$ python3 -q
>>> import numpy as np
>>> np.set_printoptions(precision=3, suppress=True, linewidth=100)
>>> u = np.array([-1, 9, 1, -3, 8, -6, 7, 0, -9, 7, -7])
>>> K = 2 * np.eye(11) + np.outer(u, u)
>>> print(K)
[[  3.  -9.  -1.   3.  -8.   6.  -7.   0.   9.  -7.   7.]
 [ -9.  83.   9. -27.  72. -54.  63.   0. -81.  63. -63.]
 [ -1.   9.   3.  -3.   8.  -6.   7.   0.  -9.   7.  -7.]
 [  3. -27.  -3.  11. -24.  18. -21.   0.  27. -21.  21.]
 [ -8.  72.   8. -24.  66. -48.  56.   0. -72.  56. -56.]
 [  6. -54.  -6.  18. -48.  38. -42.   0.  54. -42.  42.]
 [ -7.  63.   7. -21.  56. -42.  51.   0. -63.  49. -49.]
 [  0.   0.   0.   0.   0.   0.   0.   2.   0.   0.   0.]
 [  9. -81.  -9.  27. -72.  54. -63.   0.  83. -63.  63.]
 [ -7.  63.   7. -21.  56. -42.  49.   0. -63.  51. -49.]
 [  7. -63.  -7.  21. -56.  42. -49.   0.  63. -49.  51.]]
>>> q, Rm = np.linalg.qr(K)
>>> print(round(float(np.trace(q @ q.T)), 3))
11.0
>>> print(q.shape, Rm.shape)
(11, 11) (11, 11)
>>> print(np.round(abs(Rm[0, 0]), 3), np.round(np.linalg.norm(K[:, 0]), 3))
20.688 20.688
>>> print(q @ Rm)
[[  3.  -9.  -1.   3.  -8.   6.  -7.   0.   9.  -7.   7.]
 [ -9.  83.   9. -27.  72. -54.  63.   0. -81.  63. -63.]
 [ -1.   9.   3.  -3.   8.  -6.   7.   0.  -9.   7.  -7.]
 [  3. -27.  -3.  11. -24.  18. -21.   0.  27. -21.  21.]
 [ -8.  72.   8. -24.  66. -48.  56.   0. -72.  56. -56.]
 [  6. -54.  -6.  18. -48.  38. -42.   0.  54. -42.  42.]
 [ -7.  63.   7. -21.  56. -42.  51.   0. -63.  49. -49.]
 [  0.   0.   0.   0.   0.   0.   0.   2.   0.   0.   0.]
 [  9. -81.  -9.  27. -72.  54. -63.   0.  83. -63.  63.]
 [ -7.  63.   7. -21.  56. -42.  49.   0. -63.  51. -49.]
 [  7. -63.  -7.  21. -56.  42. -49.   0.  63. -49.  51.]]
>>> print(np.linalg.norm(K, axis=0))
[ 20.688 185.332  20.688  61.806 164.742 123.564 144.153   2.    185.332 144.153 144.153]
>>> print(K[8] @ K[7])
0.0
>>> print(np.round(np.linalg.norm(K, 1), 3), round(np.linalg.norm(K, np.inf), 3))
524.0 524.0
>>> print(np.linalg.norm(K, axis=1))
[ 20.688 185.332  20.688  61.806 164.742 123.564 144.153   2.    185.332 144.153 144.153]
>>> print(np.linalg.norm(K, axis=1).argmax())
1
>>> print(np.abs(np.linalg.svd(K)[2][-1]))
[0.    0.738 0.091 0.02  0.031 0.022 0.442 0.    0.134 0.206 0.434]
>>> print(np.linalg.matrix_rank(K, rtol=0.1))
1
>>> mat = np.loadtxt("arr.csv", delimiter=",")
>>> print(mat)
[[ 2.  3.  0. -2.  1.  2.  3. -4.]
 [ 3.  9.  9. -3.  0.  3.  0. -6.]
 [ 0.  9. 18.  0. -3.  0. -9.  0.]
 [-2. -3.  0.  2. -1. -2. -3.  4.]
 [ 1.  0. -3. -1.  1.  1.  3. -2.]
 [ 2.  3.  0. -2.  1.  2.  3. -4.]
 [ 3.  0. -9. -3.  3.  3.  9. -6.]
 [-4. -6.  0.  4. -2. -4. -6.  8.]]
>>> evals, V = np.linalg.eigh(mat)
>>> vec = np.array([8, 1, 5, 4, 2, 4, 6, 0])
>>> print(np.round(vec @ mat @ vec / (vec @ vec), 3), round(float(evals[0]), 3), np.round(evals[-1], 3))
5.216 -0.0 27.562
